% python3 -q
>>> import numpy as np
>>> from numpy import linalg as LA
>>> np.set_printoptions(precision=2, suppress=True, linewidth=100, floatmode="fixed")
>>> K = np.array([[4.0, 3.0, 3.0, 3.0, 0.0],
...     [3.0, 4.0, 3.0, 3.0, 0.0],
...     [3.0, 3.0, 4.0, 3.0, 0.0],
...     [3.0, 3.0, 3.0, 4.0, 0.0],
...     [0.0, 0.0, 0.0, 0.0, 4.0]])
>>> print(K)
[[4.00 3.00 3.00 3.00 0.00]
 [3.00 4.00 3.00 3.00 0.00]
 [3.00 3.00 4.00 3.00 0.00]
 [3.00 3.00 3.00 4.00 0.00]
 [0.00 0.00 0.00 0.00 4.00]]
>>> ev, vecs = LA.eig(K)
>>> print(np.sort(LA.eigvals(LA.inv(K))))
[0.08 0.25 1.00 1.00 1.00]
>>> print(ev)
[ 1.00 13.00  1.00  1.00  4.00]
>>> print(np.sort(LA.eigvals(K @ K)))
[  1.00   1.00   1.00  16.00 169.00]
>>> print(np.round(K @ vecs[:, 0] - ev[0] * vecs[:, 0], 2) + 0)
[0.00 0.00 0.00 0.00 0.00]
>>> ev, vecs = LA.eigh(K)
>>> print(ev)
[ 1.00  1.00  1.00  4.00 13.00]
>>> print(round(float(ev.sum()), 2), np.trace(K))
20.0 20.0
>>> print((ev > 1e-8).sum(), (ev < -1e-8).sum())
5 0
>>> ev, vecs = LA.eigh(K)
>>> x = np.array([7, -7, 0, 7, -6])
>>> print(vecs * np.abs(ev) @ vecs.T)
[[4.00 3.00 3.00 3.00 0.00]
 [3.00 4.00 3.00 3.00 0.00]
 [3.00 3.00 4.00 3.00 0.00]
 [3.00 3.00 3.00 4.00 0.00]
 [0.00 0.00 0.00 0.00 4.00]]
>>> print(vecs * np.maximum(ev, 0) @ vecs.T)
[[4.00 3.00 3.00 3.00 0.00]
 [3.00 4.00 3.00 3.00 0.00]
 [3.00 3.00 4.00 3.00 0.00]
 [3.00 3.00 3.00 4.00 0.00]
 [0.00 0.00 0.00 0.00 4.00]]
>>> print(x @ K @ x)
438.0
>>> print(LA.eigvalsh(K[1:, 1:]))
[ 1.00  1.00  4.00 10.00]
>>> print((np.sign(vecs[:, -1].round(6)) == np.sign(vecs[0, -1].round(6))).astype(int))
[1 1 1 1 0]
>>> print(round(x @ K @ x / (x @ x), 2), round(float(ev[0]), 2), np.round(ev[-1], 2))
2.39 1.0 13.0
>>> Q, Rm = LA.qr(K)
>>> print(Q.shape, Rm.shape)
(5, 5) (5, 5)
>>> print(np.abs(np.diag(Rm)))
[6.56 1.41 1.22 1.15 4.00]
>>> print(np.trace(Q @ Q.T))
5.0
>>> print(round(abs(Rm[0, 0]), 2), round(float(LA.norm(K[:, 0])), 2))
6.56 6.56
>>> print(Q)
[[-0.61  0.65  0.38 -0.27  0.00]
 [-0.46 -0.76  0.38 -0.27  0.00]
 [-0.46 -0.05 -0.85 -0.27  0.00]
 [-0.46 -0.05 -0.03  0.89  0.00]
 [-0.00 -0.00 -0.00 -0.00  1.00]]
>>> print(Q @ Rm)
[[4.00 3.00 3.00 3.00 0.00]
 [3.00 4.00 3.00 3.00 0.00]
 [3.00 3.00 4.00 3.00 0.00]
 [3.00 3.00 3.00 4.00 0.00]
 [0.00 0.00 0.00 0.00 4.00]]
>>> print(Rm)
[[-6.56 -6.40 -6.40 -6.40  0.00]
 [ 0.00 -1.41 -0.69 -0.69  0.00]
 [ 0.00  0.00 -1.22 -0.40  0.00]
 [ 0.00  0.00  0.00  1.15  0.00]
 [ 0.00  0.00  0.00  0.00  4.00]]
>>> print(np.allclose(Rm.T @ Rm, K.T @ K))
True
>>> X = np.loadtxt("run3.csv", delimiter=",")
>>> print(X)
[[-1.00  0.00  0.00  2.00  5.00  1.00  0.00  5.00  3.00  1.00  3.00]
 [ 0.00 -2.00  0.00  0.00  0.00  0.00  0.00  0.00  0.00  0.00  0.00]
 [ 0.00  0.00 -2.00  0.00  0.00  0.00  0.00  0.00  0.00  0.00  0.00]
 [ 2.00  0.00  0.00  2.00 10.00  2.00  0.00 10.00  6.00  2.00  6.00]
 [ 5.00  0.00  0.00 10.00 23.00  5.00  0.00 25.00 15.00  5.00 15.00]
 [ 1.00  0.00  0.00  2.00  5.00 -1.00  0.00  5.00  3.00  1.00  3.00]
 [ 0.00  0.00  0.00  0.00  0.00  0.00 -2.00  0.00  0.00  0.00  0.00]
 [ 5.00  0.00  0.00 10.00 25.00  5.00  0.00 23.00 15.00  5.00 15.00]
 [ 3.00  0.00  0.00  6.00 15.00  3.00  0.00 15.00  7.00  3.00  9.00]
 [ 1.00  0.00  0.00  2.00  5.00  1.00  0.00  5.00  3.00 -1.00  3.00]
 [ 3.00  0.00  0.00  6.00 15.00  3.00  0.00 15.00  9.00  3.00  7.00]]
>>> print(np.abs(X).max())
25.0
>>> print(np.count_nonzero(X))
67
>>> feats = np.load("test9.npy")
>>> print(feats)
[[-0.01 -0.60  1.40 -2.21 -3.62  0.39 -1.61  1.80  0.80 -1.19  0.80 -0.41 -3.19]
 [-0.60 -1.42 -1.40  1.62  2.38  1.38 -0.80 -0.99  2.60 -0.25 -2.19  0.58  0.60]
 [ 0.03 -0.29  0.69 -1.12 -1.80  0.20 -0.78  0.90  0.39 -0.61  0.43 -0.20 -1.62]
 [-0.29 -0.69 -0.67  0.81  1.16  0.71 -0.38 -0.52  1.30 -0.12 -1.11  0.30  0.31]
 [-0.31 -0.69 -0.73  0.81  1.19  0.70 -0.39 -0.47  1.30 -0.06 -1.08  0.30  0.31]
 [-0.90 -3.00 -0.01 -0.92 -1.81  2.71 -3.60  1.23  5.12 -2.11 -2.10  0.31 -3.91]
 [-0.91 -2.39 -1.37  1.29  1.81  2.31 -2.01 -0.61  4.29 -0.90 -2.90  0.65 -0.71]
 [-0.88 -2.70 -0.68  0.20 -0.02  2.51 -2.77  0.32  4.68 -1.51 -2.50  0.50 -2.33]
 [ 0.00 -0.60  1.44 -2.19 -3.64  0.44 -1.58  1.82  0.82 -1.21  0.80 -0.40 -3.18]
 [ 0.02 -0.90  2.11 -3.31 -5.37  0.60 -2.40  2.66  1.20 -1.78  1.21 -0.61 -4.82]]
>>> print([round(float(x), 2) for x in LA.svd(feats, compute_uv=False)[:3]])
[15.93, 12.73, 0.1]
>>> print(LA.matrix_rank(feats, rtol=0.1))
2
>>> other = feats / np.sqrt((feats ** 2).mean(axis=1, keepdims=True))
>>> print(LA.norm(other, axis=1))
[3.61 3.61 3.61 3.61 3.61 3.61 3.61 3.61 3.61 3.61]
>>> print(other[2])
[ 0.03 -0.33  0.79 -1.28 -2.06  0.23 -0.89  1.03  0.45 -0.70  0.49 -0.23 -1.86]
>>> print(round(LA.norm(feats) ** 2 / LA.norm(feats, 2) ** 2, 2))
1.64
>>> print(round(float(LA.norm(feats[0], 1)), 2), round(LA.norm(feats[0], np.inf), 2))
18.03 3.62
>>> print(LA.norm(feats, axis=1))
[6.27 5.34 3.14 2.66 2.66 9.28 7.19 7.67 6.29 9.38]
>>> print(np.round(LA.norm(feats, "nuc"), 2))
29.09
>>> print(round(float(LA.norm(feats[0] - feats[4])), 2))
7.84
>>> w1 = np.array([[3, 7, 0, -3, 2, -5],
...     [8, 7, -2, 3, 3, -3],
...     [-3, -9, 2, 6, -6, 4],
...     [1, -6, -4, -8, 9, -5],
...     [9, -5, -4, 5, 9, -8],
...     [5, -7, 1, -6, 4, -8],
...     [2, 3, 7, 8, -7, -1],
...     [-3, -8, -4, -9, -3, -8],
...     [8, -4, 9, -1, 2, 2],
...     [-1, -6, -4, -3, -3, 5],
...     [2, 8, 9, -7, 9, 8],
...     [-2, 3, 6, -7, 0, 9],
...     [-2, -8, -5, 1, -6, 8]])
>>> beta = np.array([3, 0, -2, 2, 2, -1])
>>> act = np.maximum(feats @ w1 + beta, 0)
>>> print(LA.matrix_rank(act))
5
>>> print((act > 0).mean(axis=0))
[0.60 0.40 0.70 0.00 0.60 0.40]
>>> print((act > 0).astype(int))
[[0 1 1 0 0 1]
 [1 0 0 0 1 0]
 [0 1 1 0 0 1]
 [1 0 0 0 1 0]
 [1 0 0 0 1 0]
 [1 0 1 0 1 0]
 [1 0 1 0 1 0]
 [1 0 1 0 1 0]
 [0 1 1 0 0 1]
 [0 1 1 0 0 1]]
>>> basis = np.array([[1, 3, 2], [4, 1, 0], [1, 2, 0], [4, 0, 0], [5, 2, 3], [5, 2, 4]])
>>> print(w1 @ basis)
[[   4   10   -8]
 [  46   27   13]
 [ -23  -18   -8]
 [ -39   -3    9]
 [  10   16   13]
 [ -66    2  -10]
 [  13    7  -21]
 [-130  -47  -47]
 [  17   46   30]
 [ -31  -13    9]
 [ 100   66   63]
 [  33   27   32]
 [ -25  -20   10]]
